$ python3 -q
>>> import numpy as np
>>> np.set_printoptions(suppress=True, linewidth=140)
>>> arr = np.load("w.npy")
>>> arr.round(1) + 0
array([[ 1. ,  0.1,  0.1,  0. ,  0. , -0.1,  0.1,  0. , -0.1, -0.1,  0. ,  0. , -0.1],
       [ 0.1,  0.7, -0.3,  0.1,  0. ,  0.3, -0.2,  0. ,  0.3,  0.3,  0.1,  0.1,  0.3],
       [ 0.1, -0.3,  0.6,  0.2,  0. ,  0.3, -0.2,  0. ,  0.3,  0.3,  0.2,  0.1,  0.3],
       [ 0. ,  0.1,  0.2,  0.9,  0. , -0.1,  0.1,  0. , -0.1, -0.1, -0.1,  0. , -0.1],
       [ 0. ,  0. ,  0. ,  0. ,  1. ,  0. ,  0. ,  0. ,  0. ,  0. ,  0. ,  0. ,  0. ],
       [-0.1,  0.3,  0.3, -0.1,  0. ,  0.7,  0.2,  0. , -0.3, -0.3, -0.1, -0.1, -0.3],
       [ 0.1, -0.2, -0.2,  0.1,  0. ,  0.2,  0.8,  0. ,  0.2,  0.2,  0.1,  0.1,  0.2],
       [ 0. ,  0. ,  0. ,  0. ,  0. ,  0. ,  0. ,  1. ,  0. ,  0. ,  0. ,  0. ,  0. ],
       [-0.1,  0.3,  0.3, -0.1,  0. , -0.3,  0.2,  0. ,  0.7, -0.3, -0.1, -0.1, -0.3],
       [-0.1,  0.3,  0.3, -0.1,  0. , -0.3,  0.2,  0. , -0.3,  0.7, -0.1, -0.1, -0.3],
       [ 0. ,  0.1,  0.2, -0.1,  0. , -0.1,  0.1,  0. , -0.1, -0.1,  0.9,  0. , -0.1],
       [ 0. ,  0.1,  0.1,  0. ,  0. , -0.1,  0.1,  0. , -0.1, -0.1,  0. ,  1. , -0.1],
       [-0.1,  0.3,  0.3, -0.1,  0. , -0.3,  0.2,  0. , -0.3, -0.3, -0.1, -0.1,  0.7]])
>>> x = np.array([-1, -5, -3, 2, -5, 5, -9, -3, 0, 3, 2, -3, 9])
>>> 13 - np.linalg.matrix_rank(arr - np.eye(13), tol=1e-8)
np.int64(12)
>>> round(float(np.linalg.norm(x)), 1), np.round(np.linalg.norm(arr @ x), 1)
(16.8, np.float64(16.8))
>>> round(float(np.linalg.det(arr)), 1)
-1.0
>>> np.round(np.sort(np.abs(np.degrees(np.angle(np.linalg.eigvals(arr))))), 1)
array([  0.,   0.,   0.,   0.,   0.,   0.,   0.,   0.,   0.,   0.,   0.,   0., 180.])
>>> x = np.array([6, 7, 3, 4, 6, 8, 6, 1, 7, 1, 0, 0, 3])
>>> target = arr @ x
>>> c, lr = np.zeros(13), 1 / np.linalg.norm(arr, 2) ** 2
>>> for i in range(3):
...     c -= lr * arr.T @ (arr @ c - target)
...     if i % 1 == 0: print(i, round(np.linalg.norm(arr @ c - target), 1))
... 
0 0.0
1 0.0
2 0.0
>>> c.round(1) + 0
array([6., 7., 3., 4., 6., 8., 6., 1., 7., 1., 0., 0., 3.])
>>> round(np.linalg.cond(arr), 1)
np.float64(1.0)
>>> B = np.linalg.inv(arr)
>>> round(float(np.linalg.slogdet(arr)[0]), 1)
-1.0
>>> round(np.linalg.det(arr) * np.linalg.det(B), 1)
np.float64(1.0)
>>> np.round(np.linalg.svd(arr, compute_uv=False), 1)
array([1., 1., 1., 1., 1., 1., 1., 1., 1., 1., 1., 1., 1.])
>>> np.round(arr[:, 11] @ arr[:, 5], 1)
np.float64(0.0)
>>> rng = np.random.default_rng(69)
>>> lab = rng.integers(0, 3, 7)
>>> M = (lab[:, None] == lab) * -1 + np.eye(7)
>>> M
array([[ 0.,  0.,  0.,  0.,  0.,  0.,  0.],
       [ 0.,  0.,  0., -1.,  0.,  0., -1.],
       [ 0.,  0.,  0.,  0., -1., -1.,  0.],
       [ 0., -1.,  0.,  0.,  0.,  0., -1.],
       [ 0.,  0., -1.,  0.,  0., -1.,  0.],
       [ 0.,  0., -1.,  0., -1.,  0.,  0.],
       [ 0., -1.,  0., -1.,  0.,  0.,  0.]])
>>> # rank 6
>>> np.round(np.linalg.eigvalsh(M).min(), 1)
np.float64(-2.0)
